$ ipython --no-banner

In [1]: import numpy as np

In [2]: np.set_printoptions(precision=2, suppress=True, linewidth=140, legacy="1.25")

In [3]: K = np.load("data.npy")

In [4]: print(K)
[[1 0 0 0 0 0]
 [8 1 0 0 0 0]
 [5 4 1 0 0 0]
 [8 9 9 1 0 0]
 [4 9 8 9 1 0]
 [4 2 9 5 2 1]]

In [5]: print(np.allclose(K @ K.T, K.T @ K))
False

In [6]: print(np.trace(K))
6

In [7]: print(np.allclose(K, K.T))
False

In [8]: print(np.sort(np.abs(np.linalg.eigvals(K))))
[1. 1. 1. 1. 1. 1.]

In [9]: print((K + K.T) / 2)
[[1.  4.  2.5 4.  2.  2. ]
 [4.  1.  2.  4.5 4.5 1. ]
 [2.5 2.  1.  4.5 4.  4.5]
 [4.  4.5 4.5 1.  4.5 2.5]
 [2.  4.5 4.  4.5 1.  1. ]
 [2.  1.  4.5 2.5 1.  1. ]]

In [10]: print((K - K.T) / 2)
[[ 0.  -4.  -2.5 -4.  -2.  -2. ]
 [ 4.   0.  -2.  -4.5 -4.5 -1. ]
 [ 2.5  2.   0.  -4.5 -4.  -4.5]
 [ 4.   4.5  4.5  0.  -4.5 -2.5]
 [ 2.   4.5  4.   4.5  0.  -1. ]
 [ 2.   1.   4.5  2.5  1.   0. ]]

In [11]: print(K @ K)
[[  1   0   0   0   0   0]
 [ 16   1   0   0   0   0]
 [ 42   8   1   0   0   0]
 [133  54  18   1   0   0]
 [192 131  97  18   1   0]
 [117 103  79  28   4   1]]

In [12]: print(round(np.linalg.det(K), 2))
1.0

In [13]: rng = np.random.default_rng(317)

In [14]: idx = rng.permutation(6)

In [15]: print(idx)
[1 4 0 5 2 3]

In [16]: other = K[idx][:, idx]

In [17]: print(np.round(np.linalg.det(other), 2), round(float(np.linalg.det(K[idx])), 2))
1.0 1.0

In [18]: print(np.diag(other))
[1 1 1 1 1 1]

In [19]: print(np.trace(other))
6

In [20]: mat = np.array([[-20.0, 1.4, -0.7, 0.5],
    ...:     [18.0, -0.9, 0.7, -0.7],
    ...:     [-4.0, 0.4, 0.7, -2.6],
    ...:     [-4.0, -0.6, 1.4, 1.0],
    ...:     [-12.0, 0.7, 0.9, 0.9],
    ...:     [12.0, 0.7, 0.1, -0.4]])

In [21]: x0 = np.array([0, 2, 2, 0])

In [22]: print((mat @ x0).argmax())
4

In [23]: print(mat @ np.eye(4)[0])
[-20.  18.  -4.  -4. -12.  12.]

In [24]: print(np.linalg.norm(mat @ x0) <= np.linalg.norm(mat, 2) * np.linalg.norm(x0) + 1e-9)
True

In [25]: print(mat @ (2 * x0))
[ 2.8 -0.8  4.4  3.2  6.4  3.2]

In [26]: print(mat * x0)
[[-0.   2.8 -1.4  0. ]
 [ 0.  -1.8  1.4 -0. ]
 [-0.   0.8  1.4 -0. ]
 [-0.  -1.2  2.8  0. ]
 [-0.   1.4  1.8  0. ]
 [ 0.   1.4  0.2 -0. ]]

In [27]: print(mat @ x0)
[ 1.4 -0.4  2.2  1.6  3.2  1.6]

In [28]: print(np.einsum("ij,j->i", mat, x0))
[ 1.4 -0.4  2.2  1.6  3.2  1.6]

In [29]: print((mat * x0).sum(axis=1))
[ 1.4 -0.4  2.2  1.6  3.2  1.6]

In [30]: x0 @ mat
---------------------------------------------------------------------------
ValueError                                Traceback (most recent call last)
Cell In[30], line 1
----> 1 x0 @ mat

ValueError: matmul: Input operand 1 has a mismatch in its core dimension 0, with gufunc signature (n?,k),(k,m?)->(n?,m?) (size 6 is different from 4)

In [31]: th = np.radians(90)

In [32]: Rm = np.eye(4)

In [33]: Rm[3, 3] = Rm[0, 0] = np.cos(th)

In [34]: Rm[3, 0], Rm[0, 3] = -np.sin(th), np.sin(th)

In [35]: print(Rm.round(2) + 0)
[[ 0.  0.  0.  1.]
 [ 0.  1.  0.  0.]
 [ 0.  0.  1.  0.]
 [-1.  0.  0.  0.]]

In [36]: other = mat @ Rm.T

In [37]: print(np.allclose(mat @ mat.T, other @ other.T))
True

In [38]: print(np.linalg.svd(mat, compute_uv=False), np.linalg.svd(other, compute_uv=False))
[32.36  2.96  2.17  1.3 ] [32.36  2.96  2.17  1.3 ]

In [39]: print(np.abs(other - mat).max(axis=0))
[20.5  0.   0.  19.5]

In [40]: print(other)
[[  0.5   1.4  -0.7  20. ]
 [ -0.7  -0.9   0.7 -18. ]
 [ -2.6   0.4   0.7   4. ]
 [  1.   -0.6   1.4   4. ]
 [  0.9   0.7   0.9  12. ]
 [ -0.4   0.7   0.1 -12. ]]

In [41]: print(round(np.linalg.det(Rm), 2), np.trace(Rm))
1.0 2.0

In [42]: other = np.array([[-3, 2], [2, 2], [-3, 2], [-3, -3]])

In [43]: print(np.vstack([mat, other.T]).shape)
(8, 4)

In [44]: print(other.T @ mat.T)
[[ 63.4 -55.8  18.5   3.6  32.  -33.7]
 [-40.1  37.7   2.   -9.4 -23.5  26.8]]

In [45]: print(np.linalg.matrix_rank(mat @ other))
2

In [46]: print(np.einsum("ij->j", mat))
[-10.    1.7   3.1  -1.3]

In [47]: print(np.einsum("ik,kj->ij", mat, other))
[[ 63.4 -40.1]
 [-55.8  37.7]
 [ 18.5   2. ]
 [  3.6  -9.4]
 [ 32.  -23.5]
 [-33.7  26.8]]

In [48]: r0 = np.array([3, 5, 5])

In [49]: v = np.array([6, 0, 8, 1, 5])

In [50]: E = r0[:, None] + v[None, :]

In [51]: print(E)
[[ 9  3 11  4  8]
 [11  5 13  6 10]
 [11  5 13  6 10]]

In [52]: other = E / np.sqrt((E ** 2).mean(axis=1, keepdims=True))

In [53]: print(E - E.mean(axis=1, keepdims=True))
[[ 2. -4.  4. -3.  1.]
 [ 2. -4.  4. -3.  1.]
 [ 2. -4.  4. -3.  1.]]

In [54]: print(np.linalg.matrix_rank(other) == np.linalg.matrix_rank(E))
True

In [55]: print(np.round(np.trace(np.linalg.pinv(E) @ E), 2))
2.0

In [56]: print(np.linalg.lstsq(E[:-1].T, E[-1])[2])
2

In [57]: print(np.allclose(E[:-1].T @ np.linalg.lstsq(E[:-1].T, E[-1])[0], E[-1]))
True

In [58]: W0 = np.abs(np.array([[-5, 8, 5, 6], [0, -2, 2, 2], [5, -2, 8, 4], [-6, 7, -4, 2]])) + np.eye(4)

In [59]: W0 = W0 / W0.sum(axis=1, keepdims=True)

In [60]: print(W0)
[[0.24 0.32 0.2  0.24]
 [0.   0.43 0.29 0.29]
 [0.25 0.1  0.45 0.2 ]
 [0.3  0.35 0.2  0.15]]

In [61]: print([round(float(x), 2) for x in np.linalg.svd(K, compute_uv=False)[:3]])
[23.97, 9.28, 5.24]

In [62]: print(np.linalg.matrix_rank(K, rtol=0.1))
4

In [63]: print(np.argsort(-np.linalg.norm(K, axis=0).round(6), kind="stable")[:3])
[2 0 1]

In [64]: x0 = np.array([0, 0, 0, 2])

In [65]: y = W0 @ x0

In [66]: beta, lr = np.zeros(4), 1 / np.linalg.norm(W0, 2) ** 2

In [67]: for i in range(30):
    ...:     beta -= lr * W0.T @ (W0 @ beta - y)
    ...:     if i % 10 == 0: print(i, round(np.linalg.norm(W0 @ beta - y), 2))
    ...: 
0 0.17
10 0.12
20 0.1

In [68]: print(beta)
[-0.09  0.55  0.53  0.65]

In [69]: W1 = np.array([[0, 0, -1, -1], [-2, 0, 2, -2], [-2, 3, 1, -1], [-3, -1, 1, -3]])

In [70]: beta = np.array([3, 0, 0, 0])

In [71]: H = np.maximum(W0 @ W1 + beta, 0)

In [72]: print(H)
[[1.24 0.36 0.84 0.  ]
 [0.71 0.57 1.43 0.  ]
 [1.3  1.15 0.6  0.  ]
 [1.45 0.45 0.75 0.  ]]

In [73]: Z = np.array([[1, 2, 2], [2, 2, 0], [2, 2, 0], [1, 0, 0]])

In [74]: print(W1 @ Z)
[[-3 -2  0]
 [ 0  0 -4]
 [ 5  4 -4]
 [-6 -6 -6]]

In [75]: print(H @ Z)
[[3.64 4.88 2.48]
 [4.71 5.43 1.43]
 [4.8  6.1  2.6 ]
 [3.85 5.3  2.9 ]]

In [76]: U, sv, Vh = np.linalg.svd(H)

In [77]: print(sv)
[3.23 0.84 0.58 0.  ]

In [78]: other = U[:, :3] @ np.diag(sv[:3]) @ Vh[:3]

In [79]: print(round(float(np.abs(H - other).max()), 2))
0.0

In [80]: print(np.linalg.matrix_power(W0, 100))
[[0.19 0.29 0.3  0.22]
 [0.19 0.29 0.3  0.22]
 [0.19 0.29 0.3  0.22]
 [0.19 0.29 0.3  0.22]]

In [81]: print(W0.sum(axis=1))
[1. 1. 1. 1.]

In [82]: pr = np.eye(4)[1]

In [83]: for _ in range(4):
    ...:     pr = pr @ W0
    ...:     print(pr.round(2))
    ...: 
[0.   0.43 0.29 0.29]
[0.16 0.31 0.31 0.22]
[0.18 0.29 0.3  0.22]
[0.19 0.29 0.3  0.22]

In [84]: m1 = np.load("out13.npy")

In [85]: print(m1)
[[ 0.08 -0.22  0.08]
 [-0.41 -0.83  0.99]
 [ 0.27 -0.42 -0.12]
 [-0.24  0.58 -0.24]
 [ 0.56  0.16 -0.94]
 [ 0.41  0.37 -0.92]
 [ 0.2   0.88 -0.98]
 [-0.12  0.88 -0.89]
 [-0.54  0.98 -0.89]
 [ 0.24 -0.4  -0.06]
 [-0.24  0.52 -0.14]
 [-0.38  0.8  -0.38]
 [ 0.69 -0.07 -0.96]
 [ 0.04 -0.34  0.33]
 [ 0.16  0.96 -0.99]]

In [86]: proj = m1 @ np.linalg.solve(m1.T @ m1, m1.T)

In [87]: print(np.linalg.matrix_rank(np.eye(15) - proj))
12

In [88]: print(np.round(np.linalg.eigvalsh(proj), 2) + 0)
[0. 0. 0. 0. 0. 0. 0. 0. 0. 0. 0. 0. 1. 1. 1.]

In [89]: print(proj @ m1[:, 1])
[-0.22 -0.83 -0.42  0.58  0.16  0.37  0.88  0.88  0.98 -0.4   0.52  0.8  -0.07 -0.34  0.96]

In [90]: r0 = np.array([7, 4])

In [91]: print(np.cross(m1[1, :3], m1[13, :3]))
[0.06 0.17 0.17]

In [92]: print(np.convolve(m1[1], r0))
[-2.87 -7.45  3.61  3.96]

In [93]: print(np.correlate(m1[1], m1[13], "full"))
[-0.14 -0.13  0.59 -0.37  0.04]

In [94]: data = np.load("m.npy")

In [95]: print(data)
[[0 1 0 1]
 [1 0 1 0]
 [0 1 0 1]
 [1 0 1 0]]

In [96]: x0 = np.array([1, 2, 0, 0, 2, 0])

In [97]: print(np.sign((K @ x0).round(6)))
[1 1 1 1 1 1]

In [98]: print(K * x0)
[[ 1  0  0  0  0  0]
 [ 8  2  0  0  0  0]
 [ 5  8  0  0  0  0]
 [ 8 18  0  0  0  0]
 [ 4 18  0  0  2  0]
 [ 4  4  0  0  4  0]]

In [99]: arr = np.load("run1.npy")

In [100]: print(arr)
[[ 0 -2  2  1]
 [ 2  0  4  2]
 [-2 -4  0 -3]
 [-1 -2  3  0]]

In [101]: x0 = np.array([2, -3, -2, 1])

In [102]: y = arr @ x0

In [103]: print(y)
[ 3 -2  5 -2]

In [104]: print(np.linalg.solve(arr, y))
[ 2. -3. -2.  1.]

In [105]: print(np.linalg.solve(arr, y + arr[:, 0]))
[ 3. -3. -2.  1.]

In [106]: x0 = np.array([-1, 0, -2, -1])

In [107]: h1 = np.maximum(arr @ x0, 0)

In [108]: print(arr.T @ h1)
[-10 -20   0 -15]

In [109]: print(np.maximum(arr @ x0, 0) - np.maximum(-arr @ x0, 0))
[ -5 -12   5  -5]

In [110]: print(arr * (h1 > 1e-9)[:, None])
[[ 0  0  0  0]
 [ 0  0  0  0]
 [-2 -4  0 -3]
 [ 0  0  0  0]]

In [111]: def softmax(z):
     ...:     e = np.exp(z - z.max(axis=-1, keepdims=True))
     ...:     return e / e.sum(axis=-1, keepdims=True)
     ...: 

In [112]: print(softmax(arr[1] + 2))
[0.1  0.01 0.78 0.1 ]

In [113]: print(np.round(softmax(10 * arr[1]), 2) + 0)
[0. 0. 1. 0.]

In [114]: att = arr @ arr.T / np.sqrt(4)

In [115]: print(np.round(softmax(att), 2) + 0)
[[0.23 0.37 0.03 0.37]
 [0.   1.   0.   0.  ]
 [0.   0.   1.   0.  ]
 [0.1  0.1  0.1  0.71]]

In [116]: print(np.round(softmax(att + np.triu(np.full(att.shape, -np.inf), 1)), 2) + 0)
[[1.   0.   0.   0.  ]
 [0.   1.   0.   0.  ]
 [0.   0.   1.   0.  ]
 [0.1  0.1  0.1  0.71]]

In [117]: print(np.kron(np.eye(2, dtype=int), W0))
[[0.24 0.32 0.2  0.24 0.   0.   0.   0.  ]
 [0.   0.43 0.29 0.29 0.   0.   0.   0.  ]
 [0.25 0.1  0.45 0.2  0.   0.   0.   0.  ]
 [0.3  0.35 0.2  0.15 0.   0.   0.   0.  ]
 [0.   0.   0.   0.   0.24 0.32 0.2  0.24]
 [0.   0.   0.   0.   0.   0.43 0.29 0.29]
 [0.   0.   0.   0.   0.25 0.1  0.45 0.2 ]
 [0.   0.   0.   0.   0.3  0.35 0.2  0.15]]

In [118]: print(np.round(np.einsum("ii->", W0), 2))
1.27

In [119]: print(np.round(np.linalg.eigvals(W0).sum().real, 2))
1.27

In [120]: print(np.linalg.eigvals(W0))
[ 1.  +0.j   -0.1 +0.j    0.18+0.12j  0.18-0.12j]

In [121]: print(round(np.linalg.det(W0[::-1]), 2))
-0.0
